$ python3 -q
>>> import numpy as np
>>> import numpy.linalg as la
>>> np.set_printoptions(precision=2, suppress=True, linewidth=200, floatmode="fixed")
>>> mat = np.array([[0, 2, 1, 1, 2],
...     [2, 1, 0, 0, 0],
...     [3, 3, 3, 2, 0],
...     [0, 1, 1, 0, 1],
...     [0, 2, 1, 0, 0],
...     [0, 2, 3, 1, 0],
...     [1, 0, 1, 3, 3],
...     [3, 3, 1, 1, 0],
...     [0, 1, 1, 2, 2],
...     [3, 1, 3, 3, 3]])
>>> mat[7] = mat[6]
>>> mat
array([[0, 2, 1, 1, 2],
       [2, 1, 0, 0, 0],
       [3, 3, 3, 2, 0],
       [0, 1, 1, 0, 1],
       [0, 2, 1, 0, 0],
       [0, 2, 3, 1, 0],
       [1, 0, 1, 3, 3],
       [1, 0, 1, 3, 3],
       [0, 1, 1, 2, 2],
       [3, 1, 3, 3, 3]])
>>> Y = np.c_[mat[:, :1] @ np.array([[2]]), np.array([7, 3, -1, 8, -9, 8, -2, 2, -5, 3])]
>>> Y
array([[ 0,  7],
       [ 4,  3],
       [ 6, -1],
       [ 0,  8],
       [ 0, -9],
       [ 0,  8],
       [ 2, -2],
       [ 2,  2],
       [ 0, -5],
       [ 6,  3]])
>>> la.matrix_rank(np.c_[mat, Y])
np.int64(6)
>>> la.norm(la.qr(mat)[0].T @ Y, axis=0) ** 2 / ((Y ** 2).sum(axis=0) + 1e-12)
array([1.00, 0.39])
>>> W0 = np.loadtxt("block14.csv", delimiter=",")
>>> W0
array([[  0.80,  -0.50,   1.30,   0.50,   0.20,   2.00,   1.30],
       [ -0.30,   0.00,   0.80,  -1.90,   0.50,  16.00,   0.50],
       [  0.40,  -0.30,  -0.20,   1.20,  -0.90,  12.00,   2.30],
       [  0.90,  -1.70,  -0.20,   0.60,  -0.10, -14.00,   1.00],
       [ -1.20,  -0.30,  -0.70,  -0.10,   0.90,   6.00,  -0.80],
       [ -1.20,   0.50,  -1.10,  -1.50,  -1.90,  28.00,   1.10],
       [ -1.00,   0.10,  -1.30,  -0.40,   1.20, -14.00,  -0.80],
       [ -0.20,   0.60,  -2.80,  -0.30,  -1.30, -26.00,   0.70],
       [ -0.70,   0.70,   0.00,  -0.90,  -1.60, -10.00,   0.00],
       [  0.00,   0.20,   0.60,  -3.50,  -0.40,  -8.00,   1.60]])
>>> t = np.radians(72)
>>> Rm = np.eye(7)
>>> Rm[3, 3] = Rm[0, 0] = np.cos(t)
>>> Rm[3, 0], Rm[0, 3] = -np.sin(t), np.sin(t)
>>> Rm
array([[ 0.31,  0.00,  0.00,  0.95,  0.00,  0.00,  0.00],
       [ 0.00,  1.00,  0.00,  0.00,  0.00,  0.00,  0.00],
       [ 0.00,  0.00,  1.00,  0.00,  0.00,  0.00,  0.00],
       [-0.95,  0.00,  0.00,  0.31,  0.00,  0.00,  0.00],
       [ 0.00,  0.00,  0.00,  0.00,  1.00,  0.00,  0.00],
       [ 0.00,  0.00,  0.00,  0.00,  0.00,  1.00,  0.00],
       [ 0.00,  0.00,  0.00,  0.00,  0.00,  0.00,  1.00]])
>>> Y = W0 @ Rm.T
>>> np.abs(Y - W0).max(axis=0)
array([3.33, 0.00, 0.00, 2.42, 0.00, 0.00, 0.00])
>>> np.allclose(W0 @ W0.T, Y @ Y.T)
True
>>> np.allclose(la.norm(W0, axis=1), la.norm(Y, axis=1))
True
>>> Y = W0 / np.sqrt((W0 ** 2).mean(axis=1, keepdims=True))
>>> la.norm(Y, axis=1)
array([2.65, 2.65, 2.65, 2.65, 2.65, 2.65, 2.65, 2.65, 2.65, 2.65])
>>> Y[9]
array([ 0.00,  0.06,  0.18, -1.04, -0.12, -2.38,  0.48])
>>> Y = np.c_[W0[:, :1] @ np.array([[3]]), np.array([1, 2, 9, 7, 0, 3, 9, 1, 7, 5])]
>>> Y
array([[ 2.40,  1.00],
       [-0.90,  2.00],
       [ 1.20,  9.00],
       [ 2.70,  7.00],
       [-3.60,  0.00],
       [-3.60,  3.00],
       [-3.00,  9.00],
       [-0.60,  1.00],
       [-2.10,  7.00],
       [ 0.00,  5.00]])
>>> la.matrix_rank(np.c_[W0, Y])
np.int64(8)
>>> np.round(la.norm(Y - W0 @ la.lstsq(W0, Y)[0], axis=0), 2) + 0
array([0.00, 7.91])
>>> la.matrix_rank(Y)
np.int64(2)
>>> np.round(la.lstsq(W0, Y[:, 0])[0], 2) + 0
array([3.00, 0.00, 0.00, 0.00, 0.00, 0.00, 0.00])
>>> la.norm(la.qr(W0)[0].T @ Y, axis=0) ** 2 / ((Y ** 2).sum(axis=0) + 1e-12)
array([1.00, 0.79])
